% ipython --no-banner

In [1]: import numpy as np

In [2]: from numpy import linalg as LA

In [3]: np.set_printoptions(precision=2, suppress=True, linewidth=100, sign=" ")

In [4]: def rd(a):
   ...:     return np.round(a, 2) + 0
   ...: 

In [5]: K = np.load("layer8.npy")

In [6]: K
Out[6]: 
array([[ 2,  1,  0,  0,  0,  0],
       [ 3,  0,  0,  0,  0,  0],
       [ 1,  1,  0,  0,  0,  0],
       [ 0,  0,  2,  1,  0,  0],
       [ 0,  0,  3,  0,  0,  0],
       [ 0,  0,  1,  1,  0,  0],
       [ 0,  0,  0,  0,  2,  1],
       [ 0,  0,  0,  0,  3,  0],
       [ 0,  0,  0,  0,  1,  1]])

In [7]: Y = np.c_[K[:, :1] @ np.array([[5]]), np.array([1, 2, 2, 5, 2, 3, -4, 4, 5])]

In [8]: Y
Out[8]: 
array([[10,  1],
       [15,  2],
       [ 5,  2],
       [ 0,  5],
       [ 0,  2],
       [ 0,  3],
       [ 0, -4],
       [ 0,  4],
       [ 0,  5]])

In [9]: LA.matrix_rank(Y)
Out[9]: np.int64(2)

In [10]: rd(LA.norm(LA.qr(K)[0].T @ Y, axis=0) ** 2 / ((Y ** 2).sum(axis=0) + 1e-12))
Out[10]: array([ 1.  ,  0.49])

In [11]: def softmax(z):
    ...:     e = np.exp(z - z.max(axis=-1, keepdims=True))
    ...:     return e / e.sum(axis=-1, keepdims=True)
    ...: 

In [12]: rd(softmax(K[8] + 4))
Out[12]: array([ 0.11,  0.11,  0.11,  0.11,  0.29,  0.29])

In [13]: print(rd(softmax(10 * K[8])))
[ 0.   0.   0.   0.   0.5  0.5]

In [14]: S = K @ K.T / np.sqrt(6)

In [15]: rd(softmax(S))
Out[15]: 
array([[ 0.27,  0.4 ,  0.12,  0.03,  0.03,  0.03,  0.03,  0.03,  0.03],
       [ 0.19,  0.65,  0.06,  0.02,  0.02,  0.02,  0.02,  0.02,  0.02],
       [ 0.23,  0.23,  0.15,  0.07,  0.07,  0.07,  0.07,  0.07,  0.07],
       [ 0.03,  0.03,  0.03,  0.27,  0.4 ,  0.12,  0.03,  0.03,  0.03],
       [ 0.02,  0.02,  0.02,  0.19,  0.65,  0.06,  0.02,  0.02,  0.02],
       [ 0.07,  0.07,  0.07,  0.23,  0.23,  0.15,  0.07,  0.07,  0.07],
       [ 0.03,  0.03,  0.03,  0.03,  0.03,  0.03,  0.27,  0.4 ,  0.12],
       [ 0.02,  0.02,  0.02,  0.02,  0.02,  0.02,  0.19,  0.65,  0.06],
       [ 0.07,  0.07,  0.07,  0.07,  0.07,  0.07,  0.23,  0.23,  0.15]])

In [16]: rd(softmax(S + np.triu(np.full(S.shape, -np.inf), 1)))
Out[16]: 
array([[ 1.  ,  0.  ,  0.  ,  0.  ,  0.  ,  0.  ,  0.  ,  0.  ,  0.  ],
       [ 0.23,  0.77,  0.  ,  0.  ,  0.  ,  0.  ,  0.  ,  0.  ,  0.  ],
       [ 0.38,  0.38,  0.25,  0.  ,  0.  ,  0.  ,  0.  ,  0.  ,  0.  ],
       [ 0.09,  0.09,  0.09,  0.72,  0.  ,  0.  ,  0.  ,  0.  ,  0.  ],
       [ 0.02,  0.02,  0.02,  0.21,  0.73,  0.  ,  0.  ,  0.  ,  0.  ],
       [ 0.08,  0.08,  0.08,  0.28,  0.28,  0.19,  0.  ,  0.  ,  0.  ],
       [ 0.07,  0.07,  0.07,  0.07,  0.07,  0.07,  0.56,  0.  ,  0.  ],
       [ 0.02,  0.02,  0.02,  0.02,  0.02,  0.02,  0.2 ,  0.69,  0.  ],
       [ 0.07,  0.07,  0.07,  0.07,  0.07,  0.07,  0.23,  0.23,  0.15]])

In [17]: print(softmax(S).round(6).argmax(axis=1))
[ 1  1  0  4  4  3  7  7  6]

In [18]: rd(softmax(S)[8] @ K)
Out[18]: array([ 0.4 ,  0.13,  0.4 ,  0.13,  1.28,  0.38])
